% python3 -q
>>> import numpy as np
>>> np.set_printoptions(precision=2, suppress=True, linewidth=140)
>>> data = np.load("dump.npy")
>>> data
array([[-1.43, -1.1 , -0.4 , -2.77,  1.01, -0.86],
       [-1.17,  0.58,  0.48,  0.29,  1.23, -0.3 ],
       [-0.91, -0.16,  0.04, -0.83,  0.79, -0.4 ],
       [-2.08,  0.86,  0.76,  0.22,  2.14, -0.58],
       [-1.95,  0.05,  0.3 , -1.1 ,  1.8 , -0.75]])
>>> x = np.array([-5, 4, -1, -5, 3, 2])
>>> a = np.maximum(data @ x, 0)
>>> data * (a > 1e-9)[:, None]
array([[-1.43, -1.1 , -0.4 , -2.77,  1.01, -0.86],
       [-1.17,  0.58,  0.48,  0.29,  1.23, -0.3 ],
       [-0.91, -0.16,  0.04, -0.83,  0.79, -0.4 ],
       [-2.08,  0.86,  0.76,  0.22,  2.14, -0.58],
       [-1.95,  0.05,  0.3 , -1.1 ,  1.8 , -0.75]])
>>> np.maximum(data @ x, 0) - np.maximum(-data @ x, 0)
array([18.31,  9.33,  9.59, 17.24, 19.05])
>>> np.flatnonzero(a > 1e-9)
array([0, 1, 2, 3, 4])
>>> np.tanh(data @ x)
array([1., 1., 1., 1., 1.])
>>> a
array([18.31,  9.33,  9.59, 17.24, 19.05])
>>> np.maximum(data @ (3 * x), 0)
array([54.93, 27.99, 28.77, 51.72, 57.15])
>>> rank = np.linalg.matrix_rank(data)
>>> rank
np.int64(2)
>>> ns = np.linalg.svd(data)[2][rank:].T
>>> [int(np.linalg.matrix_rank(data[:i])) for i in range(1, len(data) + 1)]
[1, 2, 2, 2, 2]
>>> [int(np.linalg.matrix_rank(data[:, :j + 1])) for j in range(6)]
[1, 2, 2, 2, 2, 2]
>>> np.linalg.matrix_rank(data.T @ data), np.linalg.matrix_rank(data @ data.T)
(np.int64(2), np.int64(2))
>>> W0 = np.load("run9.npy")
>>> W0
array([[  6,   2,  -2,  -9,  -9],
       [ 12,   4,  -4, -18, -18],
       [  0,   0,   0,   0,   0]])
>>> rank = np.linalg.matrix_rank(W0)
>>> rank
np.int64(1)
>>> ns = np.linalg.svd(W0)[2][rank:].T
>>> ns @ ns.T
array([[ 0.83, -0.06,  0.06,  0.26,  0.26],
       [-0.06,  0.98,  0.02,  0.09,  0.09],
       [ 0.06,  0.02,  0.98, -0.09, -0.09],
       [ 0.26,  0.09, -0.09,  0.61, -0.39],
       [ 0.26,  0.09, -0.09, -0.39,  0.61]])
>>> [int(np.linalg.matrix_rank(W0[:, :j + 1])) for j in range(5)]
[1, 1, 1, 1, 1]
>>> [int(np.linalg.matrix_rank(W0[:i])) for i in range(1, len(W0) + 1)]
[1, 1, 1]
>>> [round(float(x), 2) for x in np.linalg.svd(W0, compute_uv=False)[:3]]
[32.09, 0.0, 0.0]
>>> round(np.linalg.norm(W0, 2) / np.linalg.norm(W0), 2)
np.float64(1.0)
>>> np.argsort(-np.linalg.norm(W0, axis=0).round(6), kind="stable")[:3]
array([3, 4, 0])
>>> np.linalg.cond(W0) > 100
np.True_
>>> np.linalg.lstsq(W0[:-1].T, W0[-1])[2]
np.int32(1)
>>> round(float(np.trace(np.linalg.pinv(W0) @ W0)), 2)
1.0
>>> W0 @ np.linalg.pinv(W0) @ W0
array([[  6.,   2.,  -2.,  -9.,  -9.],
       [ 12.,   4.,  -4., -18., -18.],
       [  0.,   0.,   0.,   0.,   0.]])
>>> x = np.array([0, 0, 1, 3, 4])
>>> W0 * x
array([[  0,   0,  -2, -27, -36],
       [  0,   0,  -4, -54, -72],
       [  0,   0,   0,   0,   0]])
>>> np.einsum("ij,j->i", W0, x)
array([ -65, -130,    0])
>>> W0 @ np.ones(5)
array([-12., -24.,   0.])
>>> (W0 @ x).argmax()
np.int64(2)
>>> np.sign((W0 @ x).round(6))
array([-1, -1,  0])
>>> W0 @ np.eye(5)[1]
array([2., 4., 0.])
>>> M = np.loadtxt("sample0.csv", delimiter=",")
>>> M.round(2) + 0
array([[0.54, 0.47, 0.03, 0.16],
       [0.47, 0.42, 0.03, 0.14],
       [0.03, 0.03, 0.  , 0.01],
       [0.16, 0.14, 0.01, 0.05]])
>>> vals, vecs = np.linalg.eigh(M)
>>> np.round(vecs.T @ M @ vecs, 2) + 0
array([[0., 0., 0., 0.],
       [0., 0., 0., 0.],
       [0., 0., 0., 0.],
       [0., 0., 0., 1.]])
>>> np.unique(vals.round(6) + 0, return_counts=True)[1]
array([3, 1])
>>> np.round(vecs.T @ vecs, 2) + 0
array([[1., 0., 0., 0.],
       [0., 1., 0., 0.],
       [0., 0., 1., 0.],
       [0., 0., 0., 1.]])
>>> np.linalg.eigvalsh(M + -3 * np.eye(4))
array([-3., -3., -3., -2.])
>>> vals, vecs = np.linalg.eigh(M)
>>> x = np.array([-1, -3, -2, 2])
>>> x @ M @ x
np.float64(5.4)
>>> np.round(np.abs(M).sum(axis=1).max(), 2), np.abs(vals).max()
(np.float64(1.2), np.float64(1.0))
>>> np.round(np.linalg.eigvalsh(M[1:, 1:]), 2) + 0
array([0.  , 0.  , 0.46])
>>> round(float(x @ M @ x / (x @ x)), 2), np.round(vals[0], 2), vals[-1]
(0.3, np.float64(-0.0), np.float64(1.0))
>>> np.round(vecs * np.maximum(vals, 0) @ vecs.T, 2) + 0
array([[0.54, 0.47, 0.03, 0.16],
       [0.47, 0.42, 0.03, 0.14],
       [0.03, 0.03, 0.  , 0.01],
       [0.16, 0.14, 0.01, 0.05]])
>>> U, sig, vt = np.linalg.svd(data)
>>> sig.round(2) + 0
array([5.36, 3.09, 0.  , 0.  , 0.  ])
>>> np.argmax(sig[:-1] / (sig[1:] + 1e-6)) + 1
np.int64(2)
>>> A2 = U[:, :2] @ np.diag(sig[:2]) @ vt[:2]
>>> round(float(np.linalg.norm(data - A2) / np.linalg.norm(data)), 2)
0.0
>>> np.linalg.matrix_rank(data, rtol=0.05)
np.int64(2)
>>> np.linalg.matrix_rank(A2)
np.int64(2)
>>> np.round(np.abs(data - A2).max(), 2)
np.float64(0.0)
